% python3 -q
>>> import numpy as np
>>> np.set_printoptions(suppress=True, linewidth=140)
>>> W0 = np.loadtxt("mat.csv", delimiter=",")
>>> W0
array([[ 0.2  ,  0.4  ,  0.2  , -0.3  ,  1.7  ,  0.1  , -0.2  , -1.5  ],
       [-0.7  , -0.6  , -0.5  , -0.1  ,  0.2  ,  1.8  , -0.9  ,  0.2  ],
       [ 0.4  , -0.1  ,  0.1  ,  1.5  , -0.4  ,  1.4  ,  0.7  ,  0.3  ],
       [ 0.1  ,  0.   ,  0.8  ,  0.1  , -1.3  ,  0.3  ,  0.7  ,  0.9  ],
       [ 1.2  , -1.4  , -1.1  ,  0.7  ,  1.7  , -0.3  , -1.1  , -0.7  ],
       [-0.9  , -1.3  , -0.4  , -0.1  ,  0.1  , -0.6  ,  0.7  ,  0.6  ],
       [ 0.6  ,  0.   , -0.5  ,  0.1  ,  0.7  ,  1.3  , -1.6  , -0.4  ],
       [ 0.364, -0.109,  0.195,  1.384, -0.305,  1.318,  0.676,  0.399],
       [ 0.   ,  0.4  ,  0.9  ,  1.1  ,  0.3  ,  2.4  , -0.5  ,  1.2  ],
       [-1.1  ,  0.7  ,  1.1  ,  0.2  , -1.8  , -0.6  , -0.2  ,  1.5  ]])
>>> vec = np.array([0, 0, 3, 3, 2, 2, 1, 2])
>>> rhs = W0 @ vec
>>> np.round(np.linalg.solve(W0.T @ W0, W0.T @ rhs), 3) + 0
array([0., 0., 3., 3., 2., 2., 1., 2.])
>>> rng = np.random.default_rng(255)
>>> rhs = rhs + 0.3 * rng.normal(size=10)
>>> rhs.round(3)
array([ 0.327,  1.42 ,  8.187,  2.859, -0.662, -0.454,  0.346,  7.825, 13.663,  1.245])
>>> c, *_ = np.linalg.lstsq(W0, rhs)
>>> c.round(3)
array([0.216, 0.443, 2.575, 2.789, 2.642, 1.974, 1.325, 2.664])
>>> round(np.linalg.norm(rhs - W0 @ c), 3)
np.float64(0.423)
>>> [round(float(np.linalg.norm(np.linalg.solve(W0.T @ W0 + lam * np.eye(8), W0.T @ rhs))), 2) for lam in (0, 1, 10, 100)]
[5.86, 4.58, 2.64, 0.64]
>>> vec = np.array([3, 1, 1, 1, -2, 0, 2, 2])
>>> h = np.maximum(W0 @ vec, 0)
>>> h.round(3)
array([0.   , 0.   , 5.5  , 7.   , 0.   , 0.   , 0.   , 5.322, 3.2  , 4.9  ])
>>> np.round(W0.T @ h, 3)
array([ -0.553,   3.58 ,  15.458,  20.816, -20.783,  21.554,   9.768,  21.263])
>>> out = np.c_[W0[:, :5] @ np.array([[4, -1, -2, 3, 0],
...     [2, -1, 4, 5, -3],
...     [-3, -3, 3, -4, -5],
...     [3, 1, -3, -5, 1],
...     [-4, 2, 3, -1, -5]]), np.array([-3, 0, 2, -3, 3, 0, 1, -2, 0, 0])]
>>> out.round(3)
array([[ -6.7  ,   1.9  ,   7.8  ,   1.6  , -11.   ,  -3.   ],
       [ -3.6  ,   3.1  ,  -1.6  ,  -2.8  ,   3.2  ,   0.   ],
       [  7.2  ,   0.1  ,  -6.6  ,  -6.8  ,   3.3  ,   2.   ],
       [  3.5  ,  -5.   ,  -2.   ,  -2.1  ,   2.6  ,  -3.   ],
       [  0.6  ,   7.6  ,  -8.3  ,  -4.2  ,   1.9  ,   3.   ],
       [ -5.7  ,   3.5  ,  -4.   ,  -7.2  ,   5.3  ,   0.   ],
       [  1.4  ,   2.4  ,  -0.9  ,   2.6  ,  -0.9  ,   1.   ],
       [  6.025,  -0.066,  -5.646,  -6.848,   2.261,  -2.   ],
       [  0.2  ,  -1.4  ,   1.9  ,  -7.4  ,  -6.1  ,   0.   ],
       [  1.5  ,  -6.3  ,   2.3  ,  -3.4  ,   1.6  ,   0.   ]])
>>> np.linalg.matrix_rank(np.c_[W0, out])
np.int64(9)
